$ python -q
>>> import numpy as np
>>> import numpy.linalg as la
>>> np.set_printoptions(precision=3, suppress=True, linewidth=140, sign=" ")
>>> X = np.loadtxt("mat.csv", delimiter=",")
>>> X
array([[ 6.,  3.,  0., -2., -3.],
       [ 3., 14.,  0., -6., -9.],
       [ 0.,  0.,  5.,  0.,  0.],
       [-2., -6.,  0.,  9.,  6.],
       [-3., -9.,  0.,  6., 14.]])
>>> left, s, vt = la.svd(X, full_matrices=False)
>>> (s > 1e-8).sum()
np.int64(5)
>>> print(np.abs(vt[0]))
[ 0.209  0.626  0.     0.417  0.626]
>>> np.round(np.sqrt((s ** 2).sum()), 3), np.round(la.norm(X), 3)
(np.float64(29.732), np.float64(29.732))
>>> print(np.abs(left[:, 0]).round(6).argmax())
1
>>> print(np.round(left.T @ left, 3) + 0)
[[ 1.  0.  0.  0.  0.]
 [ 0.  1.  0.  0.  0.]
 [ 0.  0.  1.  0.  0.]
 [ 0.  0.  0.  1.  0.]
 [ 0.  0.  0.  0.  1.]]
>>> left.shape, s.shape, vt.shape
((5, 5), (5,), (5, 5))
>>> M2 = la.inv(X)
>>> np.allclose(M2, X.T)
False
>>> M2
array([[ 0.193, -0.021,  0.   ,  0.014,  0.021],
       [-0.021,  0.136,  0.   ,  0.043,  0.064],
       [ 0.   ,  0.   ,  0.2  ,  0.   ,  0.   ],
       [ 0.014,  0.043,  0.   ,  0.171, -0.043],
       [ 0.021,  0.064,  0.   , -0.043,  0.136]])
>>> np.round(la.cond(X), 3)
np.float64(5.6)
>>> O, r_ = la.qr(X)
>>> O.shape, r_.shape
((5, 5), (5, 5))
>>> print(r_)
[[ -7.616 -12.999   0.      8.666  12.999]
 [  0.    -12.37    0.      6.899  10.349]
 [  0.      0.      5.      0.      0.   ]
 [  0.      0.      0.     -5.856  -2.381]
 [  0.      0.      0.      0.      6.344]]
>>> print(np.round(abs(r_[0, 0]), 3), round(la.norm(X[:, 0]), 3))
7.616 7.616
>>> vals, vecs = la.eigh(X)
>>> x = np.array([-1, 2, 2, 0, 2])
>>> np.round(vecs * np.sqrt(vals) @ vecs.T, 3) + 0
array([[ 2.369,  0.399,  0.   , -0.266, -0.399],
       [ 0.399,  3.432,  0.   , -0.797, -1.196],
       [ 0.   ,  0.   ,  2.236,  0.   ,  0.   ],
       [-0.266, -0.797,  0.   ,  2.767,  0.797],
       [-0.399, -1.196,  0.   ,  0.797,  3.432]])
>>> x @ X @ x
np.float64(66.0)
>>> round(x @ X @ x / (x @ x), 3), round(float(vals[0]), 3), vals[-1]
(np.float64(5.077), 5.0, np.float64(28.0))
>>> u = np.array([-1, -3, -3])
>>> feats = 3 * np.eye(3) + np.outer(u, u)
>>> print(feats)
[[  4.   3.   3.]
 [  3.  12.   9.]
 [  3.   9.  12.]]
>>> (feats - feats.T) / 2
array([[ 0.,  0.,  0.],
       [ 0.,  0.,  0.],
       [ 0.,  0.,  0.]])
>>> np.allclose(feats, feats.T)
True
>>> print(np.trace(feats))
28.0
>>> print(la.matrix_power(feats, 4))
[[  12406.   36975.   36975.]
 [  36975.  111006.  110925.]
 [  36975.  110925.  111006.]]
>>> round(float(np.abs(la.eigvals(feats)).max()), 3)
22.0
>>> E = np.load("x.npy")
>>> E
array([[ 1. ,  0. ,  0. ],
       [ 0. ,  1. ,  0. ],
       [ 0. ,  0.5,  0.5]])
>>> # triangular: eigenvalues sit on the diagonal
>>> W = np.array([[-1, 1, 0, 1, -2, 0],
...     [-1, 0, 0, -1, -2, -1],
...     [1, 0, -1, -2, -2, 2],
...     [1, 2, 2, 1, 2, -2],
...     [-1, -1, 1, 2, 0, 2]])
>>> b = np.array([1, 0, 0, 0, 1, 1])
>>> hid = np.maximum(X @ W + b, 0)
>>> (hid > 0).mean(axis=0)
array([ 0.6,  0.4,  0.4,  0.4,  0.4,  0.6])
>>> (hid > 0).astype(int)
array([[ 0,  1,  0,  0,  0,  0],
       [ 0,  0,  0,  0,  0,  0],
       [ 1,  0,  0,  0,  0,  1],
       [ 1,  1,  1,  1,  1,  1],
       [ 1,  0,  1,  1,  1,  1]])
>>> Z = np.array([[-3, -2], [0, 1], [3, -3], [3, 2], [-1, 2], [3, 1]])
>>> hid @ Z
array([[  0.,   5.],
       [  0.,   0.],
       [ 15.,  -1.],
       [ 79.,  35.],
       [224.,  92.]])
>>> print(W @ Z)
[[ 8  1]
 [-1 -5]
 [-4 -5]
 [-2 -2]
 [18  4]]
>>> rng = np.random.default_rng(98)
>>> idx = rng.integers(0, 3, 2)
>>> mat = (idx[:, None] == idx) * 5 + np.eye(2)
>>> mat
array([[ 6.,  0.],
       [ 0.,  6.]])
>>> def softmax(z):
...     e = np.exp(z - z.max(axis=-1, keepdims=True))
...     return e / e.sum(axis=-1, keepdims=True)
... 
>>> print(softmax(mat[1]))
[ 0.002  0.998]
>>> np.round(softmax(10 * mat[1]), 3) + 0
array([ 0.,  1.])
>>> att = mat @ mat.T / np.sqrt(2)
>>> np.round(softmax(att), 3) + 0
array([[ 1.,  0.],
       [ 0.,  1.]])
>>> np.round(softmax(att + np.triu(np.full(att.shape, -np.inf), 1)), 3) + 0
array([[ 1.,  0.],
       [ 0.,  1.]])
>>> np.round(softmax(att)[1] @ mat, 3) + 0
array([ 0.,  6.])
>>> x = np.ones(2)
>>> for _ in range(4):
...     x = mat @ x
...     x /= la.norm(x)
...     print(round(x @ mat @ x, 3))
... 
6.0
6.0
6.0
6.0
>>> x
array([ 0.707,  0.707])
>>> vals, vecs = la.eig(mat)
>>> np.prod(vals)
np.float64(36.0)
>>> print(vals)
[ 6.  6.]
>>> np.sort(la.eigvals(mat @ mat))
array([ 36.,  36.])
>>> mat[:, 1] @ mat[:, 0]
np.float64(0.0)
>>> print(la.norm(mat, axis=0))
[ 6.  6.]
>>> mat @ mat.T
array([[ 36.,   0.],
       [  0.,  36.]])
>>> arr = np.loadtxt("block11.csv", delimiter=",")
>>> print(arr)
[[ 0.  4.  0.  0.  6.  0.]
 [ 0.  6.  0.  0.  9.  0.]
 [ 0.  0.  2.  0.  0.  3.]
 [ 0.  6.  0.  0.  0.  0.]
 [ 0.  9.  0.  0.  0.  0.]
 [ 0.  0.  3.  0.  0.  0.]]
>>> # 2 groups of indices that never mix
>>> M2 = np.array([[1, 0], [-1, 2], [-2, -1]])
>>> la.matrix_rank(feats @ M2)
np.int64(2)
>>> np.einsum("ij,ij->i", feats, feats)
array([  34.,  234.,  234.])
>>> print(la.matrix_rank(np.vstack([feats, M2.T])))
3
>>> np.einsum("ik,kj->ij", feats, M2)
array([[ -5.,   3.],
       [-27.,  15.],
       [-30.,   6.]])
>>> np.vstack([feats, M2.T]).shape
(5, 3)
>>> M2 = arr + rng.integers(-2, 3, (6, 4)) @ rng.integers(-2, 3, (4, 6))
>>> print(M2)
[[ 2.  5.  4. -4.  2. -4.]
 [12.  3. -2. -6.  9. -9.]
 [ 4.  0.  0. -2.  1.  0.]
 [ 4.  2. -4. -3. -2. -1.]
 [12.  6. -2. -6.  0. -9.]
 [ 0.  3. -1.  0.  3.  0.]]
>>> np.round(la.svd(M2 - arr, compute_uv=False), 3) + 0
array([ 25.143,   8.501,   5.671,   3.227,   0.   ,   0.   ])
>>> np.abs(M2 - arr).sum(axis=1)
array([ 19.,  32.,  12.,  18.,  32.,  10.])
>>> left, s, vt = la.svd(M2, full_matrices=False)
>>> np.round(vt @ vt.T, 3) + 0
array([[ 1.,  0.,  0.,  0.,  0.,  0.],
       [ 0.,  1.,  0.,  0.,  0.,  0.],
       [ 0.,  0.,  1.,  0.,  0.,  0.],
       [ 0.,  0.,  0.,  1.,  0.,  0.],
       [ 0.,  0.,  0.,  0.,  1.,  0.],
       [ 0.,  0.,  0.,  0.,  0.,  1.]])
>>> print(np.allclose(left * s @ vt, M2))
True
>>> s / s[0]
array([ 1.   ,  0.305,  0.261,  0.15 ,  0.101,  0.055])
>>> np.round(left.T @ M2 @ vt.T, 3) + 0
array([[ 26.284,   0.   ,   0.   ,   0.   ,   0.   ,   0.   ],
       [  0.   ,   8.025,   0.   ,   0.   ,   0.   ,   0.   ],
       [  0.   ,   0.   ,   6.871,   0.   ,   0.   ,   0.   ],
       [  0.   ,   0.   ,   0.   ,   3.938,   0.   ,   0.   ],
       [  0.   ,   0.   ,   0.   ,   0.   ,   2.643,   0.   ],
       [  0.   ,   0.   ,   0.   ,   0.   ,   0.   ,   1.435]])
>>> print(np.round(left.T @ left, 3) + 0)
[[ 1.  0.  0.  0.  0.  0.]
 [ 0.  1.  0.  0.  0.  0.]
 [ 0.  0.  1.  0.  0.  0.]
 [ 0.  0.  0.  1.  0.  0.]
 [ 0.  0.  0.  0.  1.  0.]
 [ 0.  0.  0.  0.  0.  1.]]
>>> round(float(np.sqrt((s ** 2).sum())), 3), round(la.norm(M2), 3)
(28.758, np.float64(28.758))
>>> data = np.array([[-2, 1, 2, 3], [0, 1, 3, -3], [-3, 0, 0, -3], [-3, -2, -3, -1]])
>>> M2 = np.array([[-3, 4], [-1, -1]])
>>> Z = np.kron(M2, data)
>>> print(la.matrix_rank(Z))
8
>>> np.round(la.norm(Z, 2), 3), round(la.norm(M2, 2) * la.norm(data, 2), 3)
(np.float64(29.5), np.float64(29.5))
>>> Z.shape
(8, 8)
